$ python3 -q
>>> import numpy as np
>>> import numpy.linalg as la
>>> np.set_printoptions(precision=3, suppress=True, linewidth=140)
>>> f = np.array([0, -2, -1, -2, -2])
>>> K = f[np.abs(np.subtract.outer(np.arange(5), np.arange(5)))]
>>> K
array([[ 0, -2, -1, -2, -2],
       [-2,  0, -2, -1, -2],
       [-1, -2,  0, -2, -1],
       [-2, -1, -2,  0, -2],
       [-2, -2, -1, -2,  0]])
>>> ang = np.radians(180)
>>> R = np.eye(5)
>>> R[1, 1] = R[3, 3] = np.cos(ang)
>>> R[1, 3], R[3, 1] = -np.sin(ang), np.sin(ang)
>>> R.round(3) + 0
array([[ 1.,  0.,  0.,  0.,  0.],
       [ 0., -1.,  0.,  0.,  0.],
       [ 0.,  0.,  1.,  0.,  0.],
       [ 0.,  0.,  0., -1.,  0.],
       [ 0.,  0.,  0.,  0.,  1.]])
>>> Y = K @ R.T
>>> round(la.det(R), 3), np.trace(R)
(np.float64(1.0), np.float64(1.0))
>>> np.allclose(K @ K.T, Y @ Y.T)
True
>>> np.abs(Y - K).max(axis=0)
array([0., 4., 0., 4., 0.])
>>> la.svd(K, compute_uv=False), la.svd(Y, compute_uv=False)
(array([6.82 , 3.173, 2.   , 1.   , 0.647]), array([6.82 , 3.173, 2.   , 1.   , 0.647]))
>>> J = np.array([[-1, 1, -1, 2, 1, -2, -2, 2, -2, 1],
...     [1, -1, 1, 2, 1, 0, 1, 1, 2, 2],
...     [-1, 0, -2, -1, 0, -1, -1, 2, 1, -1],
...     [-1, -1, -2, -2, 0, 0, 0, -1, 0, -1],
...     [1, 1, -2, -1, 2, -2, 2, -1, -2, 1],
...     [-1, 2, 0, 1, 1, -1, 0, 0, 2, -1],
...     [-1, -1, -2, 0, 1, -2, 1, -2, 0, -1],
...     [2, 2, -1, 2, 1, 0, -2, -1, 0, -1],
...     [-2, 2, 2, 2, 0, 1, 0, 0, -1, 1],
...     [0, 1, -1, -1, 2, 2, 0, -1, 0, -2],
...     [2, -2, -1, 2, 0, -2, -2, 0, 0, -1],
...     [-1, 2, 1, -2, 2, 1, 2, 1, 0, 0],
...     [-1, -1, 0, 2, -1, -1, -2, -1, 1, -1]])
>>> J[-1] = J[0] + 4 * J[1]
>>> J
array([[-1,  1, -1,  2,  1, -2, -2,  2, -2,  1],
       [ 1, -1,  1,  2,  1,  0,  1,  1,  2,  2],
       [-1,  0, -2, -1,  0, -1, -1,  2,  1, -1],
       [-1, -1, -2, -2,  0,  0,  0, -1,  0, -1],
       [ 1,  1, -2, -1,  2, -2,  2, -1, -2,  1],
       [-1,  2,  0,  1,  1, -1,  0,  0,  2, -1],
       [-1, -1, -2,  0,  1, -2,  1, -2,  0, -1],
       [ 2,  2, -1,  2,  1,  0, -2, -1,  0, -1],
       [-2,  2,  2,  2,  0,  1,  0,  0, -1,  1],
       [ 0,  1, -1, -1,  2,  2,  0, -1,  0, -2],
       [ 2, -2, -1,  2,  0, -2, -2,  0,  0, -1],
       [-1,  2,  1, -2,  2,  1,  2,  1,  0,  0],
       [ 3, -3,  3, 10,  5, -2,  2,  6,  6,  9]])
>>> # row 12 is much longer than the rest
>>> rng = np.random.default_rng(99500)
>>> labels = rng.permutation(10)
>>> Y = J[:, labels] * rng.choice([-1, 1], 10)
>>> Y
array([[  2,  -1,  -2,  -1,  -2,  -1,  -2,   2,   1,   1],
       [  1,  -2,  -2,   1,   0,  -1,   2,  -1,  -1,  -1],
       [  2,   1,   1,   0,  -1,   0,   1,   1,   2,   1],
       [ -1,   1,   2,   1,   0,   0,   0,   0,   2,   1],
       [ -1,  -1,   1,  -1,  -2,  -2,  -2,  -2,   2,  -1],
       [  0,   1,  -1,  -2,  -1,  -1,   2,   0,   0,   1],
       [ -2,   1,   0,   1,  -2,  -1,   0,  -1,   2,   1],
       [ -1,   1,  -2,  -2,   0,  -1,   0,   2,   1,  -2],
       [  0,  -1,  -2,  -2,   1,   0,  -1,   0,  -2,   2],
       [ -1,   2,   1,  -1,   2,  -2,   0,   0,   1,   0],
       [  0,   1,  -2,   2,  -2,   0,   0,   2,   1,  -2],
       [  1,   0,   2,  -2,   1,  -2,   0,  -2,  -1,   1],
       [  6,  -9, -10,   3,  -2,  -5,   6,  -2,  -3,  -3]])
>>> left, _, VT = la.svd(J.T @ Y)
>>> np.round(la.lstsq(J, Y)[0], 3) + 0
array([[ 0.,  0.,  0.,  0.,  0.,  0.,  0.,  0.,  0., -1.],
       [ 0.,  0.,  0., -1.,  0.,  0.,  0.,  0.,  0.,  0.],
       [ 0.,  0.,  0.,  0.,  0.,  0.,  0.,  0., -1.,  0.],
       [ 0.,  0., -1.,  0.,  0.,  0.,  0.,  0.,  0.,  0.],
       [ 0.,  0.,  0.,  0.,  0., -1.,  0.,  0.,  0.,  0.],
       [ 0.,  0.,  0.,  0.,  1.,  0.,  0.,  0.,  0.,  0.],
       [ 0.,  0.,  0.,  0.,  0.,  0.,  0., -1.,  0.,  0.],
       [ 1.,  0.,  0.,  0.,  0.,  0.,  0.,  0.,  0.,  0.],
       [ 0.,  0.,  0.,  0.,  0.,  0.,  1.,  0.,  0.,  0.],
       [ 0., -1.,  0.,  0.,  0.,  0.,  0.,  0.,  0.,  0.]])
>>> labels
array([7, 9, 3, 1, 5, 4, 8, 6, 2, 0])
>>> ang = np.radians(45)
>>> R = np.eye(10)
>>> R[9, 9] = R[8, 8] = np.cos(ang)
>>> R[9, 8], R[8, 9] = -np.sin(ang), np.sin(ang)
>>> R
array([[ 1.   ,  0.   ,  0.   ,  0.   ,  0.   ,  0.   ,  0.   ,  0.   ,  0.   ,  0.   ],
       [ 0.   ,  1.   ,  0.   ,  0.   ,  0.   ,  0.   ,  0.   ,  0.   ,  0.   ,  0.   ],
       [ 0.   ,  0.   ,  1.   ,  0.   ,  0.   ,  0.   ,  0.   ,  0.   ,  0.   ,  0.   ],
       [ 0.   ,  0.   ,  0.   ,  1.   ,  0.   ,  0.   ,  0.   ,  0.   ,  0.   ,  0.   ],
       [ 0.   ,  0.   ,  0.   ,  0.   ,  1.   ,  0.   ,  0.   ,  0.   ,  0.   ,  0.   ],
       [ 0.   ,  0.   ,  0.   ,  0.   ,  0.   ,  1.   ,  0.   ,  0.   ,  0.   ,  0.   ],
       [ 0.   ,  0.   ,  0.   ,  0.   ,  0.   ,  0.   ,  1.   ,  0.   ,  0.   ,  0.   ],
       [ 0.   ,  0.   ,  0.   ,  0.   ,  0.   ,  0.   ,  0.   ,  1.   ,  0.   ,  0.   ],
       [ 0.   ,  0.   ,  0.   ,  0.   ,  0.   ,  0.   ,  0.   ,  0.   ,  0.707,  0.707],
       [ 0.   ,  0.   ,  0.   ,  0.   ,  0.   ,  0.   ,  0.   ,  0.   , -0.707,  0.707]])
>>> Y = J @ R.T
>>> np.allclose(J @ J.T, Y @ Y.T)
True
>>> la.svd(J, compute_uv=False), la.svd(Y, compute_uv=False)
(array([18.585,  7.219,  6.065,  5.902,  4.867,  4.559,  3.468,  2.401,  1.55 ,  0.443]), array([18.585,  7.219,  6.065,  5.902,  4.867,  4.559,  3.468,  2.401,  1.55 ,  0.443]))
>>> x = np.array([0, 6, -6, -6, -7, -2, 0, -3, -9, -3])
>>> h1 = np.maximum(J @ x, 0)
>>> J * (h1 > 1e-9)[:, None]
array([[-1,  1, -1,  2,  1, -2, -2,  2, -2,  1],
       [ 0,  0,  0,  0,  0,  0,  0,  0,  0,  0],
       [-1,  0, -2, -1,  0, -1, -1,  2,  1, -1],
       [-1, -1, -2, -2,  0,  0,  0, -1,  0, -1],
       [ 1,  1, -2, -1,  2, -2,  2, -1, -2,  1],
       [ 0,  0,  0,  0,  0,  0,  0,  0,  0,  0],
       [-1, -1, -2,  0,  1, -2,  1, -2,  0, -1],
       [ 2,  2, -1,  2,  1,  0, -2, -1,  0, -1],
       [ 0,  0,  0,  0,  0,  0,  0,  0,  0,  0],
       [ 0,  1, -1, -1,  2,  2,  0, -1,  0, -2],
       [ 0,  0,  0,  0,  0,  0,  0,  0,  0,  0],
       [ 0,  0,  0,  0,  0,  0,  0,  0,  0,  0],
       [ 0,  0,  0,  0,  0,  0,  0,  0,  0,  0]])
>>> np.maximum(J @ x, 0) - np.maximum(-J @ x, 0)
array([   6,  -58,    8,   24,   32,  -14,   12,    5,   -8,    9,  -11,   -1, -226])
>>> J.T @ h1
array([  -8,   21, -172,  -75,  105,  -90,   46,  -66,  -68,  -29])
>>> mat = np.load("x.npy")
>>> mat
array([[ -1.,   0.,   5., -10.],
       [  0.,  -1.,  -5.,  10.],
       [  0.,   0.,  -6.,  10.],
       [  0.,   0.,  -5.,   9.]])
>>> Y = np.array([[-1, 2], [-2, 0], [-2, 1], [1, -1]])
>>> np.einsum("ik,kj->ij", mat, Y)
array([[-19.,  13.],
       [ 22., -15.],
       [ 22., -16.],
       [ 19., -14.]])
>>> np.einsum("ik,kj->ji", mat, Y)
array([[-19.,  22.,  22.,  19.],
       [ 13., -15., -16., -14.]])
>>> la.matrix_rank(np.vstack([mat, Y.T]))
np.int64(4)
>>> la.matrix_rank(mat @ Y)
np.int64(2)
>>> np.abs(la.svd(mat)[2][-1])
array([0.512, 0.512, 0.595, 0.347])
>>> la.cond(mat) > 100
np.True_
>>> data = np.load("arr.npy")
>>> data
array([[ 5.75 ,  8.589,  3.314,  0.876,  0.534,  4.412,  9.128],
       [ 5.205,  7.483,  2.935,  1.835, -1.344,  4.606,  8.38 ],
       [ 6.504,  8.574,  3.08 , -0.824,  0.097,  3.156, 10.298],
       [ 6.979,  9.468,  5.039,  1.069, -0.656,  2.661, 10.64 ],
       [ 4.796,  8.69 ,  2.573, -1.075, -1.054,  4.032,  8.015],
       [ 5.864,  8.662,  0.692,  1.719,  0.178,  1.984,  8.708],
       [ 5.523,  9.859,  1.519,  1.369, -0.442,  2.964,  9.866],
       [ 5.638,  8.079,  2.872,  0.682, -0.52 ,  2.653,  9.044],
       [ 6.103,  9.994,  0.153, -0.246,  0.069,  2.223,  9.129],
       [ 5.497,  9.094,  3.793, -1.323, -0.079,  2.761, 10.612],
       [ 5.406,  8.519,  2.986,  1.813,  0.352,  2.168,  7.663],
       [ 5.475, 10.008,  4.967, -1.567,  1.417,  1.813,  6.353],
       [ 7.602,  9.933,  1.835, -0.388, -0.966,  1.357,  8.508],
       [ 7.23 , 10.795,  3.438, -0.079,  1.487,  3.912,  8.989],
       [ 7.02 ,  8.508,  2.572, -0.301,  0.279,  3.797,  7.733],
       [ 4.721,  8.399,  4.978, -0.117,  0.801,  2.744,  9.298],
       [ 6.268,  9.963,  1.995,  0.26 ,  0.477,  3.325,  9.554],
       [ 5.535,  9.193,  2.581,  1.02 ,  0.181,  2.011,  9.254],
       [ 6.251, 10.12 ,  4.47 ,  0.885, -0.584,  5.333,  6.497],
       [ 6.941, 10.442,  3.183, -0.347,  0.698,  2.01 ,  8.046],
       [ 5.337,  6.621,  2.745, -1.238,  0.588,  2.433, 10.171],
       [ 5.415,  7.809,  1.912,  0.579,  0.25 ,  3.053,  9.259],
       [ 5.976,  8.197,  3.637,  1.479, -2.329,  4.307,  7.799],
       [ 5.146, 10.752,  3.001, -2.112, -0.028,  3.082,  8.033],
       [ 6.85 ,  9.508,  1.622,  0.494, -1.579,  2.712,  8.823],
       [ 5.185,  9.796,  3.359,  0.05 ,  0.136,  2.202,  8.987],
       [ 5.714,  5.819,  2.486, -0.295,  1.482,  1.411,  9.669],
       [ 6.16 ,  8.718,  4.263,  0.408, -0.643,  3.044,  8.867],
       [ 4.808, 10.381,  1.749, -0.738,  0.818,  3.665,  8.059],
       [ 6.761,  8.697,  0.434,  0.922, -0.5  ,  1.099, 10.177],
       [ 5.578,  8.654,  4.128,  1.363, -0.983,  5.453,  9.536],
       [ 5.012, 10.128,  2.437, -0.007, -0.792,  3.499,  7.739],
       [ 6.534,  7.83 ,  4.209, -0.485,  0.802,  2.547,  9.324],
       [ 6.482, 10.94 ,  4.094,  0.174, -0.253,  4.109,  9.727],
       [ 6.144,  6.541,  3.939, -0.014, -2.469,  2.694,  9.052],
       [ 6.169,  9.383,  5.46 ,  0.325, -0.531,  0.662,  9.805],
       [ 7.277,  8.468,  2.228,  0.256, -1.197,  3.913,  9.283]])
>>> x = np.array([-2, -1, 0, 0, -2, -1, -1])
>>> rhs = data @ x
>>> c, lr = np.zeros(7), 1 / la.norm(data, 2) ** 2
>>> for i in range(30):
...     c -= lr * data.T @ (data @ c - rhs)
...     if i % 5 == 0: print(i, round(la.norm(data @ c - rhs), 3))
... 
0 11.447
5 11.242
10 11.044
15 10.852
20 10.666
25 10.485
>>> c
array([-0.953, -1.386, -0.381,  0.021, -0.165, -0.451, -1.331])
>>> np.round(la.cond(data), 3)
np.float64(22.602)
